$ python -q
>>> import numpy as np
>>> np.set_printoptions(precision=2, suppress=True, linewidth=140)
>>> rng = np.random.default_rng(432291)
>>> K = np.triu(rng.random((3, 3)) < 0.8, 1).astype(int)
>>> K = K + K.T
>>> K
array([[0, 1, 0],
       [1, 0, 0],
       [0, 0, 0]])
>>> np.round(np.linalg.norm(K, 2) / np.linalg.norm(K), 2)
np.float64(0.71)
>>> np.linalg.cond(K) > 100
np.True_
>>> w, V = np.linalg.eigh(K)
>>> x0 = np.array([0, 3, 1])
>>> (np.sign(V[:, -1].round(6)) == np.sign(V[0, -1].round(6))).astype(int)
array([1, 1, 0])
>>> x0 @ K @ x0 / (x0 @ x0), w[0], w[-1]
(np.float64(0.0), np.float64(-1.0), np.float64(1.0))
>>> np.round(V * np.abs(w) @ V.T, 2) + 0
array([[1., 0., 0.],
       [0., 1., 0.],
       [0., 0., 0.]])
>>> x0 @ K @ x0
np.int64(0)
>>> np.linalg.eigvalsh(K[1:, 1:])
array([0., 0.])
>>> z = rng.permutation(3)
>>> z
array([2, 0, 1])
>>> B = K[z][:, z]
>>> B
array([[0, 0, 0],
       [0, 0, 1],
       [0, 1, 0]])
>>> np.trace(B)
np.int64(0)
>>> Q, _ = np.linalg.qr(np.array([[-0.3, -0.3, -1.1, -0.4],
...     [0.8, -1.5, -1.0, 0.6],
...     [-1.4, -0.3, -0.4, -1.6],
...     [-0.2, -0.8, -1.3, 0.3]]))
>>> arr = Q[:, :4]
>>> arr
array([[-0.18, -0.21,  0.75, -0.61],
       [ 0.48, -0.78, -0.3 , -0.25],
       [-0.85, -0.33, -0.4 , -0.12],
       [-0.12, -0.49,  0.44,  0.74]])
>>> # columns are unit length and at right angles
>>> cov = arr.T @ arr
>>> np.linalg.eigvalsh(cov)[::-1]
array([1., 1., 1., 1.])
>>> np.linalg.matrix_rank(cov)
np.int64(4)
>>> cov.round(2) + 0
array([[1., 0., 0., 0.],
       [0., 1., 0., 0.],
       [0., 0., 1., 0.],
       [0., 0., 0., 1.]])
